>>> import numpy as np
>>> from numpy import linalg as LA
>>> np.set_printoptions(precision=1, suppress=True, linewidth=100, floatmode="fixed")
>>> arr = np.load("x.npy")
>>> arr.round(1) + 0
array([[-0.7,  0.1, -0.2, -0.1, -0.1],
       [ 0.0, -0.1, -0.5, -0.2, -0.1],
       [-0.5,  0.0, -0.2,  0.5, -0.1],
       [-0.1,  0.3,  0.2, -0.2, -0.1],
       [-0.1, -0.5, -0.5, -0.2, -0.1],
       [ 0.3, -0.5,  0.1,  0.0, -0.3],
       [-0.4, -0.2,  0.4,  0.0,  0.3],
       [ 0.0,  0.3,  0.1,  0.2, -0.8],
       [-0.2, -0.5,  0.3,  0.4, -0.2],
       [ 0.3,  0.1, -0.3,  0.7,  0.3]])
>>> out = np.c_[arr[:, :1] @ np.array([[-5]]), np.array([-2, 1, -2, 0, -2, 0, 2, 2, 0, -2])]
>>> out
array([[ 3.3, -2.0],
       [-0.1,  1.0],
       [ 2.3, -2.0],
       [ 0.5,  0.0],
       [ 0.5, -2.0],
       [-1.5,  0.0],
       [ 1.8,  2.0],
       [ 0.0,  2.0],
       [ 1.0,  0.0],
       [-1.4, -2.0]])
>>> LA.matrix_rank(np.c_[arr, out])
np.int64(6)
>>> LA.norm(LA.qr(arr)[0].T @ out, axis=0) ** 2 / ((out ** 2).sum(axis=0) + 1e-12)
array([1.0, 0.6])
>>> np.round(LA.lstsq(arr, out[:, 0])[0], 1) + 0
array([-5.0,  0.0,  0.0,  0.0,  0.0])
>>> np.round(LA.norm(out - arr @ LA.lstsq(arr, out)[0], axis=0), 1) + 0
array([0.0, 3.3])
>>> lab = arr[:, 1] > np.median(arr[:, 1])
>>> r0 = arr[lab].mean(axis=0) - arr[~lab].mean(axis=0)
>>> lab.astype(int)
array([1, 0, 1, 1, 0, 0, 0, 1, 0, 1])
>>> np.argsort(-np.abs(r0).round(6), kind="stable")
array([1, 3, 0, 4, 2])
>>> ((arr - arr.mean(axis=0)) @ r0 > 0).astype(int)
array([1, 0, 1, 1, 0, 0, 0, 1, 0, 1])
>>> r0
array([-0.1,  0.5, -0.1,  0.2, -0.1])
>>> d = LA.norm(arr[:, None] - arr[None], axis=-1)
>>> LA.norm(arr, axis=1)
array([0.7, 0.6, 0.7, 0.5, 0.7, 0.7, 0.7, 0.9, 0.8, 0.8])
>>> np.unravel_index(d.round(6).argmax(), d.shape)
(np.int64(6), np.int64(7))
>>> LA.norm(arr - arr.mean(axis=0), axis=1)
array([0.6, 0.6, 0.5, 0.6, 0.6, 0.6, 0.7, 0.8, 0.6, 0.9])
>>> LA.matrix_rank(d ** 2)
np.int64(7)
>>> d.shape
(10, 10)
>>> gram = np.cov(arr, rowvar=False)
>>> arr.std(axis=0)
array([0.3, 0.3, 0.3, 0.3, 0.3])
>>> np.round(np.corrcoef(arr.T), 1) + 0
array([[ 1.0, -0.1, -0.1,  0.1, -0.2],
       [-0.1,  1.0,  0.0,  0.1, -0.1],
       [-0.1,  0.0,  1.0,  0.1, -0.1],
       [ 0.1,  0.1,  0.1,  1.0,  0.1],
       [-0.2, -0.1, -0.1,  0.1,  1.0]])
>>> np.argwhere(np.triu(np.abs(np.corrcoef(arr.T)) > 0.8, 1))
array([], shape=(0, 2), dtype=int64)
>>> np.round(np.median(arr, axis=0), 1) + 0
array([-0.1,  0.0, -0.1,  0.0, -0.1])
>>> gram.round(1) + 0
array([[0.1, 0.0, 0.0, 0.0, 0.0],
       [0.0, 0.1, 0.0, 0.0, 0.0],
       [0.0, 0.0, 0.1, 0.0, 0.0],
       [0.0, 0.0, 0.0, 0.1, 0.0],
       [0.0, 0.0, 0.0, 0.0, 0.1]])
>>> LA.eigvalsh(gram)[::-1]
array([0.1, 0.1, 0.1, 0.1, 0.1])
>>> np.polyfit(arr[:, 4], arr[:, 3], 1)
array([0.1, 0.1])
>>> np.argsort(-arr.std(axis=0).round(6), kind="stable")
array([2, 1, 3, 4, 0])
